$ ipython --no-banner

In [1]: import numpy as np

In [2]: np.set_printoptions(precision=2, suppress=True, linewidth=100, floatmode="fixed")

In [3]: W0 = np.load("arr.npy")

In [4]: W0
Out[4]: 
array([[ 3, -1, -2, -1,  2, -2,  2],
       [-3,  1,  2,  1, -2,  2, -2],
       [-6,  2,  4,  2, -4,  4, -4],
       [ 0,  0,  0,  0,  0,  0,  0],
       [ 0,  0,  0,  0,  0,  0,  0],
       [ 6, -2, -4, -2,  4, -4,  4],
       [ 0,  0,  0,  0,  0,  0,  0],
       [-3,  1,  2,  1, -2,  2, -2],
       [ 6, -2, -4, -2,  4, -4,  4]])

In [5]: left, sig, Vt = np.linalg.svd(W0, full_matrices=False)

In [6]: np.abs(left[:, 0]).round(6).argmax()
Out[6]: np.int64(2)

In [7]: left.shape, sig.shape, Vt.shape
Out[7]: ((9, 7), (7,), (7, 7))

In [8]: np.allclose(left * sig @ Vt, W0)
Out[8]: True

In [9]: np.round(left.T @ W0 @ Vt.T, 2) + 0
Out[9]: 
array([[20.12,  0.00,  0.00,  0.00,  0.00,  0.00,  0.00],
       [ 0.00,  0.00,  0.00,  0.00,  0.00,  0.00,  0.00],
       [ 0.00,  0.00,  0.00,  0.00,  0.00,  0.00,  0.00],
       [ 0.00,  0.00,  0.00,  0.00,  0.00,  0.00,  0.00],
       [ 0.00,  0.00,  0.00,  0.00,  0.00,  0.00,  0.00],
       [ 0.00,  0.00,  0.00,  0.00,  0.00,  0.00,  0.00],
       [ 0.00,  0.00,  0.00,  0.00,  0.00,  0.00,  0.00]])

In [10]: np.round(sig / sig[0], 2) + 0
Out[10]: array([1.00, 0.00, 0.00, 0.00, 0.00, 0.00, 0.00])

In [11]: np.round(Vt @ Vt.T, 2) + 0
Out[11]: 
array([[1.00, 0.00, 0.00, 0.00, 0.00, 0.00, 0.00],
       [0.00, 1.00, 0.00, 0.00, 0.00, 0.00, 0.00],
       [0.00, 0.00, 1.00, 0.00, 0.00, 0.00, 0.00],
       [0.00, 0.00, 0.00, 1.00, 0.00, 0.00, 0.00],
       [0.00, 0.00, 0.00, 0.00, 1.00, 0.00, 0.00],
       [0.00, 0.00, 0.00, 0.00, 0.00, 1.00, 0.00],
       [0.00, 0.00, 0.00, 0.00, 0.00, 0.00, 1.00]])

In [12]: round(float(np.sqrt((sig ** 2).sum())), 2), np.round(np.linalg.norm(W0), 2)
Out[12]: (20.12, np.float64(20.12))

In [13]: t3 = np.stack([W0, -3 * W0, W0[::-1]])

In [14]: np.einsum("bij,cij->bc", t3, t3)
Out[14]: 
array([[  405, -1215,   162],
       [-1215,  3645,  -486],
       [  162,  -486,   405]])

In [15]: t3.shape
Out[15]: (3, 9, 7)

In [16]: np.linalg.matrix_rank(t3.reshape(3, -1))
Out[16]: np.int64(2)

In [17]: (t3 @ W0.T).shape
Out[17]: (3, 9, 9)

In [18]: np.linalg.matrix_rank(t3)
Out[18]: array([1, 1, 1])

In [19]: np.linalg.norm(t3, axis=(1, 2))
Out[19]: array([20.12, 60.37, 20.12])

In [20]: r = np.linalg.matrix_rank(W0)

In [21]: r
Out[21]: np.int64(1)

In [22]: null = np.linalg.svd(W0)[2][r:].T

In [23]: [int(np.linalg.matrix_rank(W0[:i])) for i in range(1, len(W0) + 1)]
Out[23]: [1, 1, 1, 1, 1, 1, 1, 1, 1]

In [24]: np.linalg.matrix_rank(W0, rtol=0.1)
Out[24]: np.int64(1)

In [25]: np.argsort(-np.linalg.norm(W0, axis=0).round(6), kind="stable")[:3]
Out[25]: array([0, 2, 4])

In [26]: np.linalg.cond(W0) > 100
Out[26]: np.True_

In [27]: round(float(np.linalg.norm(W0, 2) / np.linalg.norm(W0)), 2)
Out[27]: 1.0

In [28]: def softmax(z):
    ...:     e = np.exp(z - z.max(axis=-1, keepdims=True))
    ...:     return e / e.sum(axis=-1, keepdims=True)
    ...: 

In [29]: softmax(10 * W0[3])
Out[29]: array([0.14, 0.14, 0.14, 0.14, 0.14, 0.14, 0.14])

In [30]: softmax(W0[3])
Out[30]: array([0.14, 0.14, 0.14, 0.14, 0.14, 0.14, 0.14])

In [31]: S = W0 @ W0.T / np.sqrt(7)

In [32]: np.round(softmax(S), 2) + 0
Out[32]: 
array([[0.00, 0.00, 0.00, 0.00, 0.00, 0.50, 0.00, 0.00, 0.50],
       [0.00, 0.00, 1.00, 0.00, 0.00, 0.00, 0.00, 0.00, 0.00],
       [0.00, 0.00, 1.00, 0.00, 0.00, 0.00, 0.00, 0.00, 0.00],
       [0.11, 0.11, 0.11, 0.11, 0.11, 0.11, 0.11, 0.11, 0.11],
       [0.11, 0.11, 0.11, 0.11, 0.11, 0.11, 0.11, 0.11, 0.11],
       [0.00, 0.00, 0.00, 0.00, 0.00, 0.50, 0.00, 0.00, 0.50],
       [0.11, 0.11, 0.11, 0.11, 0.11, 0.11, 0.11, 0.11, 0.11],
       [0.00, 0.00, 1.00, 0.00, 0.00, 0.00, 0.00, 0.00, 0.00],
       [0.00, 0.00, 0.00, 0.00, 0.00, 0.50, 0.00, 0.00, 0.50]])

In [33]: r0 = np.array([0, -1, 2])

In [34]: rng = np.random.default_rng(39200)

In [35]: feats = np.outer(rng.normal(size=23), r0) + 0.3 * rng.normal(size=(23, 3))

In [36]: feats
Out[36]: 
array([[-0.38, -0.63,  0.14],
       [ 0.32, -0.34,  0.46],
       [ 0.45, -1.98,  3.50],
       [ 0.02,  0.20,  0.04],
       [-0.35,  0.16,  0.99],
       [ 0.35,  1.30, -2.03],
       [ 0.20, -1.31,  2.50],
       [ 0.29,  0.55, -0.33],
       [-0.20,  0.07, -0.60],
       [ 0.10, -1.67,  4.15],
       [ 0.84,  1.13, -2.61],
       [-0.12,  0.01,  0.34],
       [-0.16,  0.17, -0.87],
       [-0.18, -1.16,  2.63],
       [ 0.12,  0.70, -1.95],
       [-0.15,  2.47, -5.22],
       [ 0.04,  0.75, -1.31],
       [-0.07,  1.80, -3.80],
       [ 0.39, -0.70,  1.71],
       [-0.58, -0.21, -0.65],
       [-0.14,  0.74, -1.32],
       [ 0.28, -1.29,  1.80],
       [-0.04, -0.46,  0.26]])

In [37]: B = np.c_[feats[:, :2] @ np.array([[1, 1], [-2, 0]]), np.array([3, -3, 1, -1, 1, -1, -1, -1, -3, 2, -1, 1, -2, -3, 0, 3, -3, 3, -3, 3, 2, -1, 2])]

In [38]: B
Out[38]: 
array([[ 0.87, -0.38,  3.00],
       [ 1.00,  0.32, -3.00],
       [ 4.40,  0.45,  1.00],
       [-0.38,  0.02, -1.00],
       [-0.67, -0.35,  1.00],
       [-2.25,  0.35, -1.00],
       [ 2.82,  0.20, -1.00],
       [-0.80,  0.29, -1.00],
       [-0.34, -0.20, -3.00],
       [ 3.44,  0.10,  2.00],
       [-1.43,  0.84, -1.00],
       [-0.13, -0.12,  1.00],
       [-0.50, -0.16, -2.00],
       [ 2.14, -0.18, -3.00],
       [-1.27,  0.12,  0.00],
       [-5.10, -0.15,  3.00],
       [-1.46,  0.04, -3.00],
       [-3.67, -0.07,  3.00],
       [ 1.80,  0.39, -3.00],
       [-0.16, -0.58,  3.00],
       [-1.61, -0.14,  2.00],
       [ 2.87,  0.28, -1.00],
       [ 0.88, -0.04,  2.00]])

In [39]: np.round(np.linalg.lstsq(feats, B[:, 0])[0], 2) + 0
Out[39]: array([ 1.00, -2.00,  0.00])

In [40]: np.linalg.matrix_rank(B)
Out[40]: np.int64(3)

In [41]: cen = feats - feats.mean(axis=0)

In [42]: evecs = np.linalg.svd(cen)[2][:1]

In [43]: B = cen - cen @ evecs.T @ evecs

In [44]: np.linalg.norm(B, axis=1).round(6).argmax()
Out[44]: np.int64(10)

In [45]: B.std(axis=0)
Out[45]: array([0.31, 0.24, 0.12])

In [46]: round(np.linalg.norm(B) / np.linalg.norm(cen), 2)
Out[46]: np.float64(0.17)

In [47]: cent = feats[[22, 20]].astype(float)

In [48]: for _ in range(4):
    ...:     labels = np.linalg.norm(feats[:, None] - cent, axis=-1).argmin(axis=1)
    ...:     cent = np.array([feats[labels == j].mean(axis=0) for j in range(2)])
    ...: 

In [49]: labels
Out[49]: array([0, 0, 0, 0, 0, 1, 0, 1, 1, 0, 1, 0, 1, 0, 1, 1, 1, 1, 0, 1, 1, 0, 0])

In [50]: np.bincount(labels)
Out[50]: array([12, 11])

In [51]: np.abs(cent[1] - cent[0]).argmax()
Out[51]: np.int64(2)

In [52]: cent
Out[52]: 
array([[ 0.06, -0.76,  1.54],
       [ 0.03,  0.86, -1.88]])

In [53]: J = np.load("x.npy")

In [54]: J
Out[54]: 
array([[  1,  -4,  16, -64],
       [  1,  -3,   9, -27],
       [  1,  -2,   4,  -8],
       [  1,  -1,   1,  -1],
       [  1,   0,   0,   0],
       [  1,   1,   1,   1],
       [  1,   2,   4,   8]])

In [55]: x0 = np.array([-1, -3, 0, 0])

In [56]: y = J @ x0

In [57]: np.round(np.linalg.solve(J.T @ J, J.T @ y), 2) + 0
Out[57]: array([-1.00, -3.00,  0.00,  0.00])

In [58]: np.round(np.linalg.lstsq(J, y)[0], 2) + 0
Out[58]: array([-1.00, -3.00,  0.00,  0.00])

In [59]: y = y + 0.3 * rng.normal(size=7)

In [60]: y
Out[60]: array([10.38,  7.58,  4.75,  2.48, -0.78, -3.90, -6.87])

In [61]: coef, *_ = np.linalg.lstsq(J, y)

In [62]: np.round(np.linalg.norm(y - J @ coef), 2)
Out[62]: np.float64(0.42)

In [63]: coef.round()
Out[63]: array([-1.00, -3.00, -0.00, -0.00])

In [64]: [round(float(np.linalg.norm(np.linalg.solve(J.T @ J + lam * np.eye(4), J.T @ y))), 2) for lam in (0, 1, 10, 100)]
Out[64]: [3.03, 2.56, 1.24, 0.32]

In [65]: np.round(J.T @ (y - J @ coef), 2) + 0
Out[65]: array([0.00, 0.00, 0.00, 0.00])

In [66]: M = np.array([[-0.1, -0.3, -0.4, 0.2, 2.4, 0.8],
    ...:     [0.4, 0.9, 0.7, -1.9, -1.4, -2.7],
    ...:     [2.1, -0.2, 0.3, -1.8, 1.0, -0.8],
    ...:     [1.4, -0.7, -2.6, 0.3, -1.5, 1.1],
    ...:     [-1.3, -0.3, -1.7, 1.6, 0.0, -0.4],
    ...:     [-0.8, 0.7, -0.2, 0.7, 1.2, 1.5]])

In [67]: M[:, 2] *= 3

In [68]: M
Out[68]: 
array([[-0.10, -0.30, -1.20,  0.20,  2.40,  0.80],
       [ 0.40,  0.90,  2.10, -1.90, -1.40, -2.70],
       [ 2.10, -0.20,  0.90, -1.80,  1.00, -0.80],
       [ 1.40, -0.70, -7.80,  0.30, -1.50,  1.10],
       [-1.30, -0.30, -5.10,  1.60,  0.00, -0.40],
       [-0.80,  0.70, -0.60,  0.70,  1.20,  1.50]])

In [69]: C2 = M.T @ M

In [70]: np.diag(C2)
Out[70]: array([ 8.87,  2.01, 93.87, 10.03, 12.41, 12.19])

In [71]: np.linalg.svd(M, compute_uv=False) ** 2
Out[71]: array([101.06,  21.34,  11.01,   4.72,   1.20,   0.05])

In [72]: np.trace(C2), round(float((M ** 2).sum()), 2)
Out[72]: (np.float64(139.38), 139.38)

In [73]: np.allclose(C2, C2.T)
Out[73]: True

In [74]: r0 = np.array([-1, -2, 2, -1, 1, 2])

In [75]: B = M + np.outer(r0, np.eye(6)[5])

In [76]: np.linalg.matrix_rank(np.linalg.inv(B) - np.linalg.inv(M), tol=1e-8)
Out[76]: np.int64(1)

In [77]: B
Out[77]: 
array([[-0.10, -0.30, -1.20,  0.20,  2.40, -0.20],
       [ 0.40,  0.90,  2.10, -1.90, -1.40, -4.70],
       [ 2.10, -0.20,  0.90, -1.80,  1.00,  1.20],
       [ 1.40, -0.70, -7.80,  0.30, -1.50,  0.10],
       [-1.30, -0.30, -5.10,  1.60,  0.00,  0.60],
       [-0.80,  0.70, -0.60,  0.70,  1.20,  3.50]])

In [78]: W = np.array([[-2, -2, -2],
    ...:     [2, 2, -1],
    ...:     [-1, 1, -2],
    ...:     [0, 1, 0],
    ...:     [-1, 2, 1],
    ...:     [-2, 0, 2]])

In [79]: coef = np.array([-2, 0, 1])

In [80]: hid = np.maximum(M @ W + coef, 0)

In [81]: (hid > 0).astype(int)
Out[81]: 
array([[0, 1, 1],
       [1, 0, 0],
       [0, 0, 0],
       [1, 0, 1],
       [1, 0, 1],
       [0, 1, 1]])

In [82]: np.linalg.matrix_rank(hid)
Out[82]: np.int64(3)

In [83]: cent = np.array([[-3, -2], [3, 0], [-1, 2]])

In [84]: (hid @ cent).round(6).argmax(axis=1)
Out[84]: array([1, 1, 0, 1, 1, 1])

In [85]: B = np.linalg.inv(M)

In [86]: (np.abs(B) > 1e-9).astype(int)
Out[86]: 
array([[1, 1, 1, 1, 1, 1],
       [1, 1, 1, 1, 1, 1],
       [1, 1, 1, 1, 1, 1],
       [1, 1, 1, 1, 1, 1],
       [1, 1, 1, 1, 1, 1],
       [1, 1, 1, 1, 1, 1]])

In [87]: np.allclose(B, M.T)
Out[87]: False

In [88]: np.round(np.linalg.det(M) * np.linalg.det(B), 2)
Out[88]: np.float64(1.0)

In [89]: B
Out[89]: 
array([[-1.55, -0.73,  1.43, -0.30,  0.70,  0.68],
       [-1.27, -0.10,  0.98, -0.21,  0.60,  1.34],
       [-0.18, -0.13,  0.09, -0.12, -0.01, -0.01],
       [-1.94, -1.00,  1.47, -0.59,  1.12,  0.76],
       [ 0.09, -0.07,  0.30, -0.14,  0.21,  0.15],
       [ 0.53,  0.12, -0.59,  0.28, -0.60, -0.07]])

In [90]: mat = np.load("run11.npy")

In [91]: mat
Out[91]: 
array([[-2,  3,  0],
       [ 0, -2,  3],
       [ 3,  0, -2]])

In [92]: np.round(np.linalg.norm(mat) ** 2 / np.linalg.norm(mat, 2) ** 2, 2)
Out[92]: np.float64(2.05)

In [93]: round(np.linalg.norm(mat[2], 1), 2), round(float(np.linalg.norm(mat[2], np.inf)), 2)
Out[93]: (np.float64(5.0), 3.0)

In [94]: mat[2] @ mat[0]
Out[94]: np.int64(-6)

In [95]: X = np.abs(np.array([[-5, -6, -9, -9], [-1, -2, 6, 1], [-5, 7, 3, 4], [-4, -6, 3, 7]])) + np.eye(4)

In [96]: X = X / X.sum(axis=1, keepdims=True)

In [97]: X
Out[97]: 
array([[0.20, 0.20, 0.30, 0.30],
       [0.09, 0.27, 0.55, 0.09],
       [0.25, 0.35, 0.20, 0.20],
       [0.19, 0.29, 0.14, 0.38]])

In [98]: np.sort(np.abs(np.linalg.eigvals(X)))[::-1]
Out[98]: array([1.00, 0.22, 0.18, 0.09])

In [99]: np.linalg.matrix_power(X, 100)
Out[99]: 
array([[0.18, 0.29, 0.30, 0.23],
       [0.18, 0.29, 0.30, 0.23],
       [0.18, 0.29, 0.30, 0.23],
       [0.18, 0.29, 0.30, 0.23]])

In [100]: pr = np.eye(4)[1]

In [101]: for _ in range(4):
     ...:     pr = pr @ X
     ...:     print(pr.round(2))
     ...: 
[0.09 0.27 0.55 0.09]
[0.20 0.31 0.30 0.20]
[0.18 0.28 0.32 0.22]
[0.18 0.29 0.30 0.23]

In [102]: evals, evecs = np.linalg.eig(X)

In [103]: evals
Out[103]: array([ 1.00, -0.22,  0.09,  0.18])

In [104]: np.sort(np.linalg.eigvals(X.T))
Out[104]: array([-0.22,  0.09,  0.18,  1.00])

In [105]: B = X + rng.integers(-2, 3, (4, 1)) @ rng.integers(-2, 3, (1, 4))

In [106]: B
Out[106]: 
array([[-1.80,  4.20,  2.30, -3.70],
       [-0.91,  2.27,  1.55, -1.91],
       [ 1.25, -1.65, -0.80,  2.20],
       [-1.81,  4.29,  2.14, -3.62]])

In [107]: np.linalg.matrix_rank(B - X, tol=1e-8)
Out[107]: np.int64(1)

In [108]: np.round(np.linalg.svd(B - X, compute_uv=False), 2) + 0
Out[108]: array([10.00,  0.00,  0.00,  0.00])

In [109]: np.abs(np.linalg.svd(B)[2][-1])
Out[109]: array([0.82, 0.08, 0.10, 0.56])

In [110]: round(np.log10(np.linalg.cond(B)))
Out[110]: 2

In [111]: np.argsort(-np.linalg.norm(B, axis=0).round(6), kind="stable")[:3]
Out[111]: array([1, 3, 2])

In [112]: r0 = np.array([0, -2, 2, 0])

In [113]: B = X + np.outer(r0, np.eye(4)[1])

In [114]: np.linalg.matrix_rank(B - X)
Out[114]: np.int64(1)

In [115]: B
Out[115]: 
array([[ 0.20,  0.20,  0.30,  0.30],
       [ 0.09, -1.73,  0.55,  0.09],
       [ 0.25,  2.35,  0.20,  0.20],
       [ 0.19,  0.29,  0.14,  0.38]])

In [116]: F = np.load("case1.npy")

In [117]: F
Out[117]: 
array([[-3, -1, -2, -6, -3, -6],
       [-2,  0, -1, -5, -2, -5],
       [ 1,  3,  2, -2,  1, -2],
       [-1,  1,  0, -4, -1, -4],
       [-1,  1,  0, -4, -1, -4],
       [-1,  1,  0, -4, -1, -4],
       [ 0,  2,  1, -3,  0, -3]])

In [118]: B = F + rng.integers(-2, 3, (7, 2)) @ rng.integers(-2, 3, (2, 6))

In [119]: B
Out[119]: 
array([[ -3,   1,   2, -10,  -5,  -6],
       [  0,   3,  -3,  -3,  -5,  -7],
       [  1,   4,   4,  -4,   0,  -2],
       [ -3,  -1,   4,  -8,   1,  -2],
       [  1,   5,   0,  -4,  -5,  -6],
       [ -3,  -2,   2,  -6,   2,  -2],
       [  0,   2,   1,  -3,   0,  -3]])

In [120]: np.linalg.matrix_rank(B - F, tol=1e-8)
Out[120]: np.int64(2)
